% python3 -q
>>> import numpy as np
>>> np.set_printoptions(precision=2, suppress=True, linewidth=200, legacy="1.25")
>>> J = np.loadtxt("case17.csv", delimiter=",")
>>> print(J)
[[2. 1. 0. 0. 0. 0. 0. 0. 0.]
 [0. 2. 1. 0. 0. 0. 0. 0. 0.]
 [0. 0. 2. 1. 0. 0. 0. 0. 0.]
 [0. 0. 0. 2. 1. 0. 0. 0. 0.]
 [0. 0. 0. 0. 2. 1. 0. 0. 0.]
 [0. 0. 0. 0. 0. 2. 1. 0. 0.]
 [0. 0. 0. 0. 0. 0. 2. 1. 0.]
 [0. 0. 0. 0. 0. 0. 0. 2. 1.]
 [0. 0. 0. 0. 0. 0. 0. 0. 2.]]
>>> # triangular: eigenvalues sit on the diagonal
>>> x0 = np.array([-1, 1, 0, 0, 3, 2, 2, 1, 1])
>>> h = np.maximum(J @ x0, 0)
>>> print(J.T @ h)
[ 0.  4.  2.  6. 19. 20. 16. 11.  7.]
>>> print(J * (h > 1e-9)[:, None])
[[0. 0. 0. 0. 0. 0. 0. 0. 0.]
 [0. 2. 1. 0. 0. 0. 0. 0. 0.]
 [0. 0. 0. 0. 0. 0. 0. 0. 0.]
 [0. 0. 0. 2. 1. 0. 0. 0. 0.]
 [0. 0. 0. 0. 2. 1. 0. 0. 0.]
 [0. 0. 0. 0. 0. 2. 1. 0. 0.]
 [0. 0. 0. 0. 0. 0. 2. 1. 0.]
 [0. 0. 0. 0. 0. 0. 0. 2. 1.]
 [0. 0. 0. 0. 0. 0. 0. 0. 2.]]
>>> u = np.array([0, -1, 2, 2, -1, -1, -2, -2, 0])
>>> B = J + np.outer(u, np.eye(9)[2])
>>> print(np.linalg.matrix_rank(B - J))
1
>>> print(np.linalg.matrix_rank(np.linalg.inv(B) - np.linalg.inv(J), tol=1e-8))
1
>>> print(B)
[[ 2.  1.  0.  0.  0.  0.  0.  0.  0.]
 [ 0.  2.  0.  0.  0.  0.  0.  0.  0.]
 [ 0.  0.  4.  1.  0.  0.  0.  0.  0.]
 [ 0.  0.  2.  2.  1.  0.  0.  0.  0.]
 [ 0.  0. -1.  0.  2.  1.  0.  0.  0.]
 [ 0.  0. -1.  0.  0.  2.  1.  0.  0.]
 [ 0.  0. -2.  0.  0.  0.  2.  1.  0.]
 [ 0.  0. -2.  0.  0.  0.  0.  2.  1.]
 [ 0.  0.  0.  0.  0.  0.  0.  0.  2.]]
>>> rng = np.random.default_rng(6314)
>>> idx = rng.permutation(9)
>>> print(idx)
[5 6 4 0 3 2 7 8 1]
>>> B = J[idx][:, idx]
>>> print(np.trace(B))
18.0
>>> print(B)
[[2. 1. 0. 0. 0. 0. 0. 0. 0.]
 [0. 2. 0. 0. 0. 0. 1. 0. 0.]
 [1. 0. 2. 0. 0. 0. 0. 0. 0.]
 [0. 0. 0. 2. 0. 0. 0. 0. 1.]
 [0. 0. 1. 0. 2. 0. 0. 0. 0.]
 [0. 0. 0. 0. 1. 2. 0. 0. 0.]
 [0. 0. 0. 0. 0. 0. 2. 1. 0.]
 [0. 0. 0. 0. 0. 0. 0. 2. 0.]
 [0. 0. 0. 0. 0. 1. 0. 0. 2.]]
>>> print(np.diag(B))
[2. 2. 2. 2. 2. 2. 2. 2. 2.]
>>> W1 = np.array([[0, 1, 2, 1],
...     [2, 0, 0, 0],
...     [1, 2, 0, 0],
...     [0, 2, 0, 0],
...     [0, 1, 1, 0],
...     [1, 1, 1, 1],
...     [2, 1, 2, 1],
...     [0, 2, 1, 1],
...     [0, 1, 1, 2]])
>>> coef = np.array([2, 0, 4, 5])
>>> hid = np.maximum(B @ W1 + coef, 0)
>>> print(hid)
[[ 4.  2.  8.  7.]
 [ 8.  1.  6.  6.]
 [ 4.  5.  6.  6.]
 [ 2.  5.  5.  7.]
 [ 3.  4.  6.  5.]
 [ 4.  3.  7.  7.]
 [ 6.  4.  9.  8.]
 [ 2.  4.  6.  7.]
 [ 3.  3.  7. 10.]]
>>> print((hid > 0).astype(int))
[[1 1 1 1]
 [1 1 1 1]
 [1 1 1 1]
 [1 1 1 1]
 [1 1 1 1]
 [1 1 1 1]
 [1 1 1 1]
 [1 1 1 1]
 [1 1 1 1]]
>>> C = np.array([[2, 1], [2, -2], [2, 1], [1, 1]])
>>> print(hid @ C)
[[35. 15.]
 [36. 18.]
 [36.  6.]
 [31.  4.]
 [31.  6.]
 [35. 12.]
 [46. 15.]
 [31.  7.]
 [36. 14.]]
>>> J.inv()
Traceback (most recent call last):
  File "<python-input-28>", line 1, in <module>
    J.inv()
    ^^^^^
AttributeError: 'numpy.ndarray' object has no attribute 'inv'
>>> print(np.linalg.matrix_power(J, 3))
[[ 8. 12.  6.  1.  0.  0.  0.  0.  0.]
 [ 0.  8. 12.  6.  1.  0.  0.  0.  0.]
 [ 0.  0.  8. 12.  6.  1.  0.  0.  0.]
 [ 0.  0.  0.  8. 12.  6.  1.  0.  0.]
 [ 0.  0.  0.  0.  8. 12.  6.  1.  0.]
 [ 0.  0.  0.  0.  0.  8. 12.  6.  1.]
 [ 0.  0.  0.  0.  0.  0.  8. 12.  6.]
 [ 0.  0.  0.  0.  0.  0.  0.  8. 12.]
 [ 0.  0.  0.  0.  0.  0.  0.  0.  8.]]
>>> print(np.sort(np.abs(np.linalg.eigvals(J))))
[2. 2. 2. 2. 2. 2. 2. 2. 2.]
>>> print(np.allclose(J @ J.T, J.T @ J))
False
>>> print(np.allclose(J, J.T))
False
